>>> import numpy as np
>>> np.set_printoptions(precision=2, suppress=True, linewidth=160, legacy="1.25")
>>> arr = np.array([[-2.0, -6.0, 6.0, -3.0],
...     [1.0, -16.0, 13.0, -6.0],
...     [1.0, -20.0, 17.0, -9.0],
...     [0.0, -6.0, 6.0, -5.0]])
>>> print(arr)
[[ -2.  -6.   6.  -3.]
 [  1. -16.  13.  -6.]
 [  1. -20.  17.  -9.]
 [  0.  -6.   6.  -5.]]
>>> hat = np.triu(np.array([[-1, 1, 3, 1], [0, 2, 0, 2], [-3, -2, 0, 2], [0, 2, -2, 1]]), 1) + np.eye(4)
>>> out = hat @ arr @ np.linalg.inv(hat)
>>> hat @ arr - arr @ hat
array([[  4., -80.,  76., -36.],
       [  0., -13.,   9.,  -5.],
       [  0., -13.,   9.,  -5.],
       [  0.,   0.,   0.,   0.]])
>>> print(np.trace(out), np.trace(arr))
-6.0 -6.0
>>> np.poly(out)
array([  1.,   6.,   9.,  -4., -12.])
>>> round(np.linalg.det(out), 2)
-12.0
>>> np.linalg.matrix_rank(out)
4
>>> print(np.linalg.eigvals(arr))
[-3.+0.j -2.+0.j -2.-0.j  1.+0.j]
>>> round(np.linalg.det(arr[::-1]), 2)
-12.0
>>> np.round(np.linalg.det(arr.T), 2)
-12.0
>>> print(round(np.linalg.eigvals(arr).sum().real, 2))
-6.0
>>> feats = np.loadtxt("m.csv", delimiter=",")
>>> feats
array([[-2.,  1.,  1.,  1.,  1.,  1.,  1.,  1.,  1.,  1.,  1.,  1.],
       [ 1., -2.,  1.,  1.,  1.,  1.,  1.,  1.,  1.,  1.,  1.,  1.],
       [ 1.,  1., -2.,  1.,  1.,  1.,  1.,  1.,  1.,  1.,  1.,  1.],
       [ 1.,  1.,  1., -2.,  1.,  1.,  1.,  1.,  1.,  1.,  1.,  1.],
       [ 1.,  1.,  1.,  1., -2.,  1.,  1.,  1.,  1.,  1.,  1.,  1.],
       [ 1.,  1.,  1.,  1.,  1., -2.,  1.,  1.,  1.,  1.,  1.,  1.],
       [ 1.,  1.,  1.,  1.,  1.,  1., -2.,  1.,  1.,  1.,  1.,  1.],
       [ 1.,  1.,  1.,  1.,  1.,  1.,  1., -2.,  1.,  1.,  1.,  1.],
       [ 1.,  1.,  1.,  1.,  1.,  1.,  1.,  1., -2.,  1.,  1.,  1.],
       [ 1.,  1.,  1.,  1.,  1.,  1.,  1.,  1.,  1., -2.,  1.,  1.],
       [ 1.,  1.,  1.,  1.,  1.,  1.,  1.,  1.,  1.,  1., -2.,  1.],
       [ 1.,  1.,  1.,  1.,  1.,  1.,  1.,  1.,  1.,  1.,  1., -2.]])
>>> Uu, sv = np.linalg.svd(feats)
Traceback (most recent call last):
  File "<python-input-17>", line 1, in <module>
    Uu, sv = np.linalg.svd(feats)
    ^^^^^^
ValueError: too many values to unpack (expected 2)
>>> Uu, sv, Vh = np.linalg.svd(feats, full_matrices=False)
>>> np.abs(Vh[0])
array([0.29, 0.29, 0.29, 0.29, 0.29, 0.29, 0.29, 0.29, 0.29, 0.29, 0.29, 0.29])
>>> np.cumsum(sv ** 2) / np.sum(sv ** 2)
array([0.45, 0.5 , 0.55, 0.6 , 0.65, 0.7 , 0.75, 0.8 , 0.85, 0.9 , 0.95, 1.  ])
>>> print(Uu.shape, sv.shape, Vh.shape)
(12, 12) (12,) (12, 12)
>>> sv
array([9., 3., 3., 3., 3., 3., 3., 3., 3., 3., 3., 3.])
